% python3 -q
>>> import numpy as np
>>> import numpy.linalg as la
>>> np.set_printoptions(suppress=True, linewidth=160)
>>> A2 = np.array([[1, 1], [1, -1]])
>>> rng = np.random.default_rng(583)
>>> X = np.kron(A2, np.kron(A2, A2))[rng.permutation(8)][:4]
>>> X
array([[ 1,  1,  1,  1, -1, -1, -1, -1],
       [ 1,  1, -1, -1, -1, -1,  1,  1],
       [ 1, -1,  1, -1,  1, -1,  1, -1],
       [ 1, -1, -1,  1,  1, -1, -1,  1]])
>>> A2 = np.array([[2, 2, -1],
...     [1, -2, -1],
...     [2, 2, -1],
...     [0, -2, 0],
...     [-1, -1, 0],
...     [0, -1, 2],
...     [-2, -1, 1],
...     [2, -1, 2]])
>>> la.matrix_rank(X @ A2)
np.int64(3)
>>> np.vstack([X, A2.T]).shape
(7, 8)
>>> np.einsum("ij->j", X)
array([ 4,  0,  0,  0,  0, -4,  0,  0])
>>> np.einsum("ij,ij->i", X, X)
array([8, 8, 8, 8])
>>> np.einsum("ik,kj->ij", X, A2)
array([[ 6,  4, -8],
       [ 2,  0,  0],
       [-2,  8, -4],
       [ 2,  0,  0]])
>>> def softmax(z):
...     e = np.exp(z - z.max(axis=-1, keepdims=True))
...     return e / e.sum(axis=-1, keepdims=True)
... 
>>> np.round(softmax(X).sum(axis=1), 1)
array([1., 1., 1., 1.])
>>> np.round(softmax(X[3] + 3), 1) + 0
array([0.2, 0. , 0. , 0.2, 0.2, 0. , 0. , 0.2])
>>> S = X @ X.T / np.sqrt(8)
>>> softmax(S).round(6).argmax(axis=1)
array([0, 1, 2, 3])
>>> la.norm(X, axis=1).argmax()
np.int64(0)
>>> round(float(la.norm(X) ** 2 / la.norm(X, 2) ** 2), 1)
4.0
>>> np.round(la.norm(X, "nuc"), 1)
np.float64(11.3)
>>> round(la.norm(X, 1), 1), round(la.norm(X, np.inf), 1)
(np.float64(4.0), np.float64(8.0))
>>> np.round(la.norm(X[3], 1), 1), round(la.norm(X[3], np.inf), 1)
(np.float64(8.0), np.float64(1.0))
>>> U, sig, Vt = la.svd(X, full_matrices=False)
>>> np.allclose(U * sig @ Vt, X)
True
>>> np.round(U.T @ U, 1) + 0
array([[1., 0., 0., 0.],
       [0., 1., 0., 0.],
       [0., 0., 1., 0.],
       [0., 0., 0., 1.]])
>>> (sig > 1e-8).sum()
np.int64(4)
>>> W0 = np.load("run17.npy")
>>> W0
array([[0., 1., 1., 1., 1., 1.],
       [1., 0., 1., 1., 1., 1.],
       [1., 1., 0., 1., 1., 1.],
       [1., 1., 1., 0., 1., 1.],
       [1., 1., 1., 1., 0., 1.],
       [1., 1., 1., 1., 1., 0.]])
>>> np.all(la.eigvalsh(W0) > 0)
np.False_
>>> O, vecs = la.qr(W0[:, :3])[0], la.qr(W0[:, 3:])[0]
>>> sig = la.svd(O.T @ vecs, compute_uv=False)
>>> (sig > 0.9).sum()
np.int64(1)
>>> np.round(np.degrees(np.arccos(sig.clip(0, 1))), 1)
array([22.6, 90. , 90. ])
>>> th = np.radians(15)
>>> Rm = np.eye(6)
>>> Rm[2, 2] = Rm[4, 4] = np.cos(th)
>>> Rm[2, 4], Rm[4, 2] = -np.sin(th), np.sin(th)
>>> Rm.round(1)
array([[ 1. ,  0. ,  0. ,  0. ,  0. ,  0. ],
       [ 0. ,  1. ,  0. ,  0. ,  0. ,  0. ],
       [ 0. ,  0. ,  1. ,  0. , -0.3,  0. ],
       [ 0. ,  0. ,  0. ,  1. ,  0. ,  0. ],
       [ 0. ,  0. ,  0.3,  0. ,  1. ,  0. ],
       [ 0. ,  0. ,  0. ,  0. ,  0. ,  1. ]])
>>> A2 = W0 @ Rm.T
>>> A2.round(1)
array([[ 0. ,  1. ,  0.7,  1. ,  1.2,  1. ],
       [ 1. ,  0. ,  0.7,  1. ,  1.2,  1. ],
       [ 1. ,  1. , -0.3,  1. ,  1. ,  1. ],
       [ 1. ,  1. ,  0.7,  0. ,  1.2,  1. ],
       [ 1. ,  1. ,  1. ,  1. ,  0.3,  1. ],
       [ 1. ,  1. ,  0.7,  1. ,  1.2,  0. ]])
>>> np.allclose(W0 @ W0.T, A2 @ A2.T)
True
>>> np.allclose(la.norm(W0, axis=1), la.norm(A2, axis=1))
True
>>> A2 = W0 / np.sqrt((W0 ** 2).mean(axis=1, keepdims=True))
>>> la.matrix_rank(A2) == la.matrix_rank(W0)
np.True_
>>> la.matrix_rank(W0 - W0.mean(axis=1, keepdims=True))
np.int64(5)
>>> np.round(la.norm(A2, axis=1), 1)
array([2.4, 2.4, 2.4, 2.4, 2.4, 2.4])
>>> arr = np.load("out12.npy")
>>> arr
array([[-6, -3,  0,  2],
       [-3, -4,  0,  2],
       [ 0,  0, -4, -2],
       [ 2,  2, -2,  6]])
>>> vec = np.array([1, 2, 1, 2])
>>> y = arr @ vec
>>> y
array([-8, -7, -8, 16])
>>> np.round(la.solve(arr, y), 1)
array([1., 2., 1., 2.])
>>> np.round(la.solve(arr, y + arr[:, 3]), 1)
array([1., 2., 1., 3.])
>>> np.round(la.solve(arr, arr[:, 0]), 1) + 0
array([1., 0., 0., 0.])
>>> u = np.array([-2, -2, -2, -2])
>>> A2 = arr + np.outer(u, np.eye(4)[3])
>>> la.matrix_rank(la.inv(A2) - la.inv(arr), tol=1e-8)
np.int64(1)
>>> round(la.det(A2) / la.det(arr), 1), np.round(1 + la.solve(arr, u)[3], 1)
(np.float64(0.7), np.float64(0.7))
>>> feats = np.loadtxt("sample2.csv", delimiter=",")
>>> feats
array([[ 0.,  0., -2.,  3., -2.],
       [ 0.,  0.,  2.,  1.,  0.],
       [ 0.,  0.,  0., -3.,  1.],
       [ 0.,  0.,  0.,  0.,  1.],
       [ 0.,  0.,  0.,  0.,  0.]])
>>> np.allclose(feats[:-1].T @ la.lstsq(feats[:-1].T, feats[-1])[0], feats[-1])
True
>>> np.abs(np.diag(la.qr(feats)[1])) > 1e-9
array([False, False, False, False, False])
>>> np.round(np.trace(la.pinv(feats) @ feats), 1)
np.float64(3.0)
>>> la.lstsq(feats[:-1].T, feats[-1])[2]
np.int32(3)
